$ python3 -q
>>> import numpy as np
>>> np.set_printoptions(suppress=True, linewidth=200)
>>> def tidy(a):
...     return np.round(a, 3) + 0
... 
>>> rng = np.random.default_rng(267)
>>> J = np.array([[1, 2, 1, 2], [1, 0, 0, 2], [0, 4, 0, 1], [0, 5, 1, 0]]) * (rng.random((4, 4)) < 0.3)
>>> J
array([[0, 0, 0, 2],
       [0, 0, 0, 0],
       [0, 4, 0, 1],
       [0, 0, 1, 0]])
>>> t = np.radians(120)
>>> Rm = np.eye(4)
>>> Rm[1, 1] = Rm[0, 0] = np.cos(t)
>>> Rm[1, 0], Rm[0, 1] = -np.sin(t), np.sin(t)
>>> tidy(Rm)
array([[-0.5  ,  0.866,  0.   ,  0.   ],
       [-0.866, -0.5  ,  0.   ,  0.   ],
       [ 0.   ,  0.   ,  1.   ,  0.   ],
       [ 0.   ,  0.   ,  0.   ,  1.   ]])
>>> out = J @ Rm.T
>>> np.allclose(np.linalg.norm(J, axis=1), np.linalg.norm(out, axis=1))
True
>>> np.allclose(J @ J.T, out @ out.T)
True
>>> tidy(np.linalg.svd(J, compute_uv=False)), tidy(np.linalg.svd(out, compute_uv=False))
(array([4.159, 1.923, 1.   , 0.   ]), array([4.159, 1.923, 1.   , 0.   ]))
>>> left, s, vt = np.linalg.svd(J)
>>> vecs = vt[:(s > 1e-8).sum()]
>>> vec = J[2] + -1 * J[0] + rng.integers(2) * np.eye(4)[2]
>>> vec
array([ 0.,  4.,  0., -1.])
>>> np.allclose(vecs.T @ vecs @ vec, vec)
True
>>> tidy(np.diag(vecs.T @ vecs))
array([0., 1., 1., 1.])
>>> tidy(np.linalg.norm(vec - vecs.T @ vecs @ vec))
np.float64(0.0)
>>> lab = rng.permutation(4)
>>> lab
array([3, 1, 2, 0])
>>> out = J[lab][:, lab]
>>> out
array([[0, 0, 1, 0],
       [0, 0, 0, 0],
       [1, 4, 0, 0],
       [2, 0, 0, 0]])
>>> tidy(np.sort(np.abs(np.linalg.eigvals(out))))
array([0., 0., 1., 1.])
>>> blk = np.stack([out, 5 * out, out[::-1]])
>>> np.linalg.matrix_rank(blk.reshape(3, -1))
np.int64(2)
>>> (blk @ out.T).shape
(3, 4, 4)
>>> np.einsum("bij,cij->bc", blk, blk)
array([[ 22, 110,   0],
       [110, 550,   0],
       [  0,   0,  22]])
>>> K = np.loadtxt("dump.csv", delimiter=",")
>>> K
array([[ 2.614,  1.229,  2.614],
       [ 0.682, -2.636,  0.682],
       [ 0.832, -2.335,  0.832],
       [ 2.468,  0.935,  2.468],
       [ 0.769, -2.463,  0.769],
       [ 2.132,  0.265,  2.132],
       [ 1.889, -0.222,  1.889],
       [ 2.124,  0.247,  2.124],
       [ 2.391,  0.783,  2.391],
       [ 1.462, -1.075,  1.462],
       [ 2.682,  1.364,  2.682],
       [ 1.782, -0.436,  1.782],
       [ 3.578,  3.157,  3.578],
       [ 1.073, -1.855,  1.073],
       [ 2.493,  0.987,  2.493],
       [ 2.72 ,  1.44 ,  2.72 ],
       [ 1.167, -1.665,  1.167],
       [-0.296, -4.592, -0.296],
       [ 2.247,  0.493,  2.247],
       [ 1.704, -0.593,  1.704],
       [ 4.108,  4.217,  4.108],
       [ 1.397, -1.205,  1.397],
       [ 4.175,  4.349,  4.175],
       [ 1.524, -0.952,  1.524],
       [ 1.035, -1.931,  1.035],
       [ 2.509,  1.019,  2.509]])
>>> C2 = np.cov(K, rowvar=False)
>>> C2.shape
(3, 3)
>>> tidy(np.corrcoef(K.T))
array([[1., 1., 1.],
       [1., 1., 1.],
       [1., 1., 1.]])
>>> lab = K[:, 2] > np.median(K[:, 2])
>>> u = K[lab].mean(axis=0) - K[~lab].mean(axis=0)
>>> np.argsort(-np.abs(u).round(6), kind="stable")
array([1, 0, 2])
>>> lab.astype(int)
array([1, 0, 0, 1, 0, 1, 0, 1, 1, 0, 1, 0, 1, 0, 1, 1, 0, 0, 1, 0, 1, 0, 1, 0, 0, 1])
>>> W1 = np.array([[1, 0, 2], [2, 1, 2], [2, 0, 1]])
>>> c = np.array([1, 2, 1])
>>> act = np.maximum(K @ W1 + c, 0)
>>> np.linalg.matrix_rank(act)
np.int64(2)
>>> (act > 0).astype(int)
array([[1, 1, 1],
       [0, 0, 0],
       [0, 0, 0],
       [1, 1, 1],
       [0, 0, 0],
       [1, 1, 1],
       [1, 1, 1],
       [1, 1, 1],
       [1, 1, 1],
       [1, 1, 1],
       [1, 1, 1],
       [1, 1, 1],
       [1, 1, 1],
       [1, 1, 1],
       [1, 1, 1],
       [1, 1, 1],
       [1, 1, 1],
       [0, 0, 0],
       [1, 1, 1],
       [1, 1, 1],
       [1, 1, 1],
       [1, 1, 1],
       [1, 1, 1],
       [1, 1, 1],
       [1, 1, 1],
       [1, 1, 1]])
>>> basis = np.array([[-2, 1], [0, -1], [0, -2]])
>>> W1 @ basis
array([[-2, -3],
       [-4, -3],
       [-4,  0]])
>>> left, s, vt = np.linalg.svd(K)
>>> tidy(s)
array([16.945,  8.906,  0.   ])
>>> out = left[:, :2] @ np.diag(s[:2]) @ vt[:2]
>>> np.linalg.matrix_rank(out)
np.int64(2)
>>> tidy(out)
array([[ 2.614,  1.229,  2.614],
       [ 0.682, -2.636,  0.682],
       [ 0.832, -2.335,  0.832],
       [ 2.468,  0.935,  2.468],
       [ 0.769, -2.463,  0.769],
       [ 2.132,  0.265,  2.132],
       [ 1.889, -0.222,  1.889],
       [ 2.124,  0.247,  2.124],
       [ 2.391,  0.783,  2.391],
       [ 1.462, -1.075,  1.462],
       [ 2.682,  1.364,  2.682],
       [ 1.782, -0.436,  1.782],
       [ 3.578,  3.157,  3.578],
       [ 1.073, -1.855,  1.073],
       [ 2.493,  0.987,  2.493],
       [ 2.72 ,  1.44 ,  2.72 ],
       [ 1.167, -1.665,  1.167],
       [-0.296, -4.592, -0.296],
       [ 2.247,  0.493,  2.247],
       [ 1.704, -0.593,  1.704],
       [ 4.108,  4.217,  4.108],
       [ 1.397, -1.205,  1.397],
       [ 4.175,  4.349,  4.175],
       [ 1.524, -0.952,  1.524],
       [ 1.035, -1.931,  1.035],
       [ 2.509,  1.019,  2.509]])
>>> tidy(np.abs(K - out).max())
np.float64(0.0)
>>> W0 = 0.7 ** np.abs(np.subtract.outer(np.arange(4), np.arange(4)))
>>> tidy(W0)
array([[1.   , 0.7  , 0.49 , 0.343],
       [0.7  , 1.   , 0.7  , 0.49 ],
       [0.49 , 0.7  , 1.   , 0.7  ],
       [0.343, 0.49 , 0.7  , 1.   ]])
>>> np.linalg.matrix_rank(J, rtol=0.1)
np.int64(3)
>>> np.argsort(-np.linalg.norm(J, axis=0).round(6), kind="stable")[:3]
array([1, 3, 2])
>>> [round(float(x), 3) for x in np.linalg.svd(J, compute_uv=False)[:3]]
[4.159, 1.923, 1.0]
>>> tidy(np.linalg.norm(J, 2) / np.linalg.norm(J))
np.float64(0.887)
>>> np.linalg.lstsq(K[:-1].T, K[-1])[2]
np.int32(2)
>>> np.allclose(K[:-1].T @ np.linalg.lstsq(K[:-1].T, K[-1])[0], K[-1])
True
>>> np.abs(np.diag(np.linalg.qr(K)[1])) > 1e-9
array([ True,  True, False])
>>> vals, vecs = np.linalg.eigh(W0)
>>> vec = np.array([5, 5, 8, 9])
>>> (np.sign(vecs[:, -1].round(6)) == np.sign(vecs[0, -1].round(6))).astype(int)
array([1, 1, 1, 1])
>>> tidy(vecs * np.sqrt(vals) @ vecs.T)
array([[0.911, 0.348, 0.189, 0.116],
       [0.348, 0.856, 0.332, 0.189],
       [0.189, 0.332, 0.856, 0.348],
       [0.116, 0.189, 0.348, 0.911]])
>>> tidy(vec @ W0 @ vec)
np.float64(500.97)
>>> tidy(np.linalg.eigvalsh(W0[1:, 1:]))
array([0.225, 0.51 , 2.265])
>>> tidy(np.abs(W0).sum(axis=1).max()), tidy(np.abs(vals).max())
(np.float64(2.89), np.float64(2.725))
>>> A = np.load("block9.npy")
>>> A
array([[ 2., -3.,  0.,  0.],
       [-2.,  4.,  0.,  0.],
       [ 0.,  0., -3.,  3.],
       [ 0.,  0.,  2., -1.]])
>>> A @ A
array([[ 10., -18.,   0.,   0.],
       [-12.,  22.,   0.,   0.],
       [  0.,   0.,  15., -12.],
       [  0.,   0.,  -8.,   7.]])
>>> np.flatnonzero(np.linalg.matrix_power((A != 0) + (A.T != 0) + np.eye(4), 4)[2])
array([2, 3])
>>> (np.linalg.matrix_power((A != 0) + (A.T != 0) + np.eye(4), 4) > 0).astype(int)
array([[1, 1, 0, 0],
       [1, 1, 0, 0],
       [0, 0, 1, 1],
       [0, 0, 1, 1]])
>>> data = np.load("data.npy")
>>> data
array([[ 1, -2,  4, -8],
       [ 1, -1,  1, -1],
       [ 1,  0,  0,  0]])
>>> out = np.array([[3, 2], [-3, 3], [3, 0], [2, -1]])
>>> np.einsum("ik,kj->ji", data, out)
array([[5, 7, 3],
       [4, 0, 2]])
>>> np.einsum("ik,kj->ij", data, out)
array([[5, 4],
       [7, 0],
       [3, 2]])
>>> out.T @ data.T
array([[5, 7, 3],
       [4, 0, 2]])
>>> np.vstack([data, out.T]).shape
(5, 4)
>>> np.linalg.matrix_rank(data @ out)
np.int64(2)
>>> data @ out
array([[5, 4],
       [7, 0],
       [3, 2]])
>>> np.einsum("ij,ij->i", data, data)
array([85,  4,  1])
>>> W1 = np.array([[4, 5, 4, -4], [2, -5, -2, 3], [-2, 1, 1, -4], [4, 2, -3, -1]])
>>> c = np.array([5, -5, 7, 5])
>>> act = np.maximum(data @ W1 + c, 0)
>>> (act > 0).astype(int)
array([[0, 0, 1, 0],
       [1, 1, 1, 0],
       [1, 0, 1, 1]])
>>> basis = np.array([[1, -3, -3], [1, 0, 0], [0, -1, 2], [0, 0, -1]])
>>> act @ basis
array([[  0, -43,  86],
       [  5, -20,  31],
       [  9, -38,  -6]])
>>> (act @ basis).round(6).argmax(axis=1)
array([2, 2, 0])
>>> np.linalg.norm(data, axis=1).argmax()
np.int64(0)
>>> tidy(np.linalg.norm(data, "nuc"))
np.float64(11.338)
>>> tidy(np.linalg.norm(data, axis=0))
array([1.732, 2.236, 4.123, 8.062])
>>> tidy(np.linalg.norm(data) ** 2 / np.linalg.norm(data, 2) ** 2)
np.float64(1.026)
>>> tidy(np.linalg.norm(data[0] - data[2]))
np.float64(9.165)
>>> vec = np.ones(4)
>>> for _ in range(3):
...     vec = W0 @ vec
...     vec /= np.linalg.norm(vec)
...     print(round(vec @ W0 @ vec, 3))
... 
2.725
2.725
2.725
>>> tidy(vec)
array([0.461, 0.536, 0.536, 0.461])
>>> tidy(np.linalg.eigvalsh(W0)[-1])
np.float64(2.725)
>>> vec = np.array([-2, 0, -2, -2])
>>> np.sign((data @ vec).round(6))
array([ 1, -1, -1])
>>> data @ vec
array([ 6, -2, -2])
>>> data * vec
array([[-2,  0, -8, 16],
       [-2,  0, -2,  2],
       [-2,  0,  0,  0]])
>>> (data * vec).sum(axis=1)
array([ 6, -2, -2])
>>> data @ (2 * vec)
array([12, -4, -4])
>>> (data @ vec).argmax()
np.int64(0)
>>> np.linalg.norm(data @ vec) <= np.linalg.norm(data, 2) * np.linalg.norm(vec) + 1e-9
np.True_
>>> data @ np.ones(4)
array([-5.,  0.,  1.])
>>> out = np.array([[5, 0, 3, 4], [5, 0, 3, 4], [5, 0, 5, 5], [2, 2, 4, 2]])
>>> arr = out - out.T
>>> arr
array([[ 0, -5, -2,  2],
       [ 5,  0,  3,  2],
       [ 2, -3,  0,  1],
       [-2, -2, -1,  0]])
>>> tidy(np.linalg.norm(arr, "nuc"))
np.float64(15.1)
>>> np.linalg.norm(arr, axis=1).argmax()
np.int64(1)
>>> tidy(np.linalg.norm(arr[1] - arr[0]))
np.float64(8.66)
>>> tidy(np.linalg.norm(arr) ** 2 / np.linalg.norm(arr, 2) ** 2)
np.float64(2.023)
>>> out = np.linalg.inv(arr)
>>> tidy(arr @ out)
array([[1., 0., 0., 0.],
       [0., 1., 0., 0.],
       [0., 0., 1., 0.],
       [0., 0., 0., 1.]])
>>> tidy(out)
array([[ 0. , -0.2,  0.4, -0.6],
       [ 0.2,  0. , -0.4, -0.4],
       [-0.4,  0.4,  0. ,  1. ],
       [ 0.6,  0.4, -1. ,  0. ]])
>>> tidy(np.linalg.cond(arr))
np.float64(9.292)
>>> np.allclose(out, arr.T)
False
>>> vec = np.array([2, 3, 0, 3])
>>> vec @ arr @ vec
np.int64(0)
>>> tidy(np.linalg.svd(arr, compute_uv=False))
array([6.816, 6.816, 0.734, 0.734])
>>> O = np.linalg.solve(np.eye(4) - arr, np.eye(4) + arr)
>>> tidy(O @ O.T)
array([[1., 0., 0., 0.],
       [0., 1., 0., 0.],
       [0., 0., 1., 0.],
       [0., 0., 0., 1.]])
>>> u = np.array([0, 0, 1, 0])
>>> out = arr + np.outer(u, np.eye(4)[2])
>>> np.linalg.matrix_rank(out - arr)
np.int64(1)
>>> out
array([[ 0., -5., -2.,  2.],
       [ 5.,  0.,  3.,  2.],
       [ 2., -3.,  1.,  1.],
       [-2., -2., -1.,  0.]])
>>> mat = np.load("sample10.npy")
>>> tidy(mat)
array([[ 1.   ,  0.   ,  0.   ,  0.   ],
       [ 0.   ,  0.809, -0.588,  0.   ],
       [ 0.   ,  0.588,  0.809,  0.   ],
       [ 0.   ,  0.   ,  0.   ,  1.   ]])
>>> O, Rm = np.linalg.qr(mat)
>>> O.shape, Rm.shape
((4, 4), (4, 4))
>>> tidy(O.T @ O)
array([[1., 0., 0., 0.],
       [0., 1., 0., 0.],
       [0., 0., 1., 0.],
       [0., 0., 0., 1.]])
>>> vec = np.array([0, -1, -3, -1])
>>> tidy(np.linalg.norm(vec)), tidy(np.linalg.norm(mat @ vec))
(np.float64(3.317), np.float64(3.317))
>>> 4 - np.linalg.matrix_rank(mat - np.eye(4), tol=1e-8)
np.int64(2)
>>> tidy(np.sort(np.abs(np.degrees(np.angle(np.linalg.eigvals(mat))))))
array([ 0.,  0., 36., 36.])
>>> tidy(np.linalg.inv(mat))
array([[ 1.   ,  0.   ,  0.   ,  0.   ],
       [ 0.   ,  0.809,  0.588,  0.   ],
       [ 0.   , -0.588,  0.809,  0.   ],
       [ 0.   ,  0.   ,  0.   ,  1.   ]])
>>> tidy(np.linalg.det(mat))
np.float64(1.0)
>>> W1 = np.array([[2, 0, 3], [1, 2, 1], [3, 2, 3], [0, 0, 1]])
>>> c = np.array([-4, 9, 8])
>>> act = np.maximum(mat @ W1 + c, 0)
>>> (act > 0).mean(axis=0)
array([0., 1., 1.])
>>> np.linalg.matrix_rank(act)
np.int64(2)
>>> tidy(act)
array([[ 0.   ,  9.   , 11.   ],
       [ 0.   ,  9.442,  7.046],
       [ 0.   , 11.794, 11.015],
       [ 0.   ,  9.   ,  9.   ]])
>>> basis = np.array([[-5, -1], [-2, -2], [-8, 4]])
>>> W1 @ basis
array([[-34,  10],
       [-17,  -1],
       [-43,   5],
       [ -8,   4]])
